% ipython --no-banner

In [1]: import numpy as np

In [2]: np.set_printoptions(precision=2, suppress=True, linewidth=200, legacy="1.25")

In [3]: def rd(a):
   ...:     return np.round(a, 2) + 0
   ...: 

In [4]: arr = np.loadtxt("case7.csv", delimiter=",")

In [5]: rd(arr)
Out[5]: 
array([[ 0.02,  0.05, -0.05, -0.09, -0.02,  0.05, -0.02],
       [ 0.05,  0.16, -0.16, -0.27, -0.05,  0.16, -0.05],
       [-0.05, -0.16,  0.16,  0.27,  0.05, -0.16,  0.05],
       [-0.09, -0.27,  0.27,  0.45,  0.09, -0.27,  0.09],
       [-0.02, -0.05,  0.05,  0.09,  0.02, -0.05,  0.02],
       [ 0.05,  0.16, -0.16, -0.27, -0.05,  0.16, -0.05],
       [-0.02, -0.05,  0.05,  0.09,  0.02, -0.05,  0.02]])

In [6]: # looks like rank 1

In [7]: evals, vecs = np.linalg.eigh(arr)

In [8]: rd(vecs @ np.diag(evals) @ vecs.T)
Out[8]: 
array([[ 0.02,  0.05, -0.05, -0.09, -0.02,  0.05, -0.02],
       [ 0.05,  0.16, -0.16, -0.27, -0.05,  0.16, -0.05],
       [-0.05, -0.16,  0.16,  0.27,  0.05, -0.16,  0.05],
       [-0.09, -0.27,  0.27,  0.45,  0.09, -0.27,  0.09],
       [-0.02, -0.05,  0.05,  0.09,  0.02, -0.05,  0.02],
       [ 0.05,  0.16, -0.16, -0.27, -0.05,  0.16, -0.05],
       [-0.02, -0.05,  0.05,  0.09,  0.02, -0.05,  0.02]])

In [9]: np.abs(vecs[:, -1]).round(6).argmax()
Out[9]: 3

In [10]: rd(np.abs(vecs[:, -1]))
Out[10]: array([0.13, 0.4 , 0.4 , 0.67, 0.13, 0.4 , 0.13])

In [11]: rd(evals)
Out[11]: array([0., 0., 0., 0., 0., 0., 1.])

In [12]: rng = np.random.default_rng(6)

In [13]: labels = rng.integers(0, 2, 11)

In [14]: mat = np.triu((labels[:, None] == labels) & (rng.random((11, 11)) < 0.8), 1).astype(int)

In [15]: mat += mat.T

In [16]: mat
Out[16]: 
array([[0, 0, 0, 1, 0, 0, 0, 0, 0, 0, 1],
       [0, 0, 1, 0, 1, 0, 1, 0, 0, 1, 0],
       [0, 1, 0, 0, 1, 0, 1, 0, 0, 1, 0],
       [1, 0, 0, 0, 0, 0, 0, 1, 1, 0, 1],
       [0, 1, 1, 0, 0, 0, 0, 0, 0, 1, 0],
       [0, 0, 0, 0, 0, 0, 0, 0, 0, 0, 1],
       [0, 1, 1, 0, 0, 0, 0, 0, 0, 0, 0],
       [0, 0, 0, 1, 0, 0, 0, 0, 0, 0, 1],
       [0, 0, 0, 1, 0, 0, 0, 0, 0, 0, 1],
       [0, 1, 1, 0, 1, 0, 0, 0, 0, 0, 0],
       [1, 0, 0, 1, 0, 1, 0, 1, 1, 0, 0]])

In [17]: np.linalg.cond(mat) > 100
Out[17]: True

In [18]: np.linalg.matrix_rank(mat, rtol=0.1)
Out[18]: 9

In [19]: [round(float(x), 2) for x in np.linalg.svd(mat, compute_uv=False)[:3]]
Out[19]: [3.32, 3.1, 2.12]

In [20]: np.argsort(-np.linalg.norm(mat, axis=0).round(6), kind="stable")[:3]
Out[20]: array([10,  1,  2])

In [21]: rd(np.linalg.norm(mat, 2) / np.linalg.norm(mat))
Out[21]: 0.59

In [22]: evals, vecs = np.linalg.eigh(arr)

In [23]: x = np.array([0, -2, 0, 1, 1, -1, 3])

In [24]: rd(x @ arr @ x / (x @ x)), rd(evals[0]), evals[-1]
Out[24]: (0.37, 0.0, 1.0)

In [25]: rd(vecs * np.abs(evals) @ vecs.T)
Out[25]: 
array([[ 0.02,  0.05, -0.05, -0.09, -0.02,  0.05, -0.02],
       [ 0.05,  0.16, -0.16, -0.27, -0.05,  0.16, -0.05],
       [-0.05, -0.16,  0.16,  0.27,  0.05, -0.16,  0.05],
       [-0.09, -0.27,  0.27,  0.45,  0.09, -0.27,  0.09],
       [-0.02, -0.05,  0.05,  0.09,  0.02, -0.05,  0.02],
       [ 0.05,  0.16, -0.16, -0.27, -0.05,  0.16, -0.05],
       [-0.02, -0.05,  0.05,  0.09,  0.02, -0.05,  0.02]])

In [26]: rd(np.linalg.eigvalsh(arr[1:, 1:]))
Out[26]: array([0.  , 0.  , 0.  , 0.  , 0.  , 0.98])

In [27]: rd(x @ arr @ x)
Out[27]: 5.89
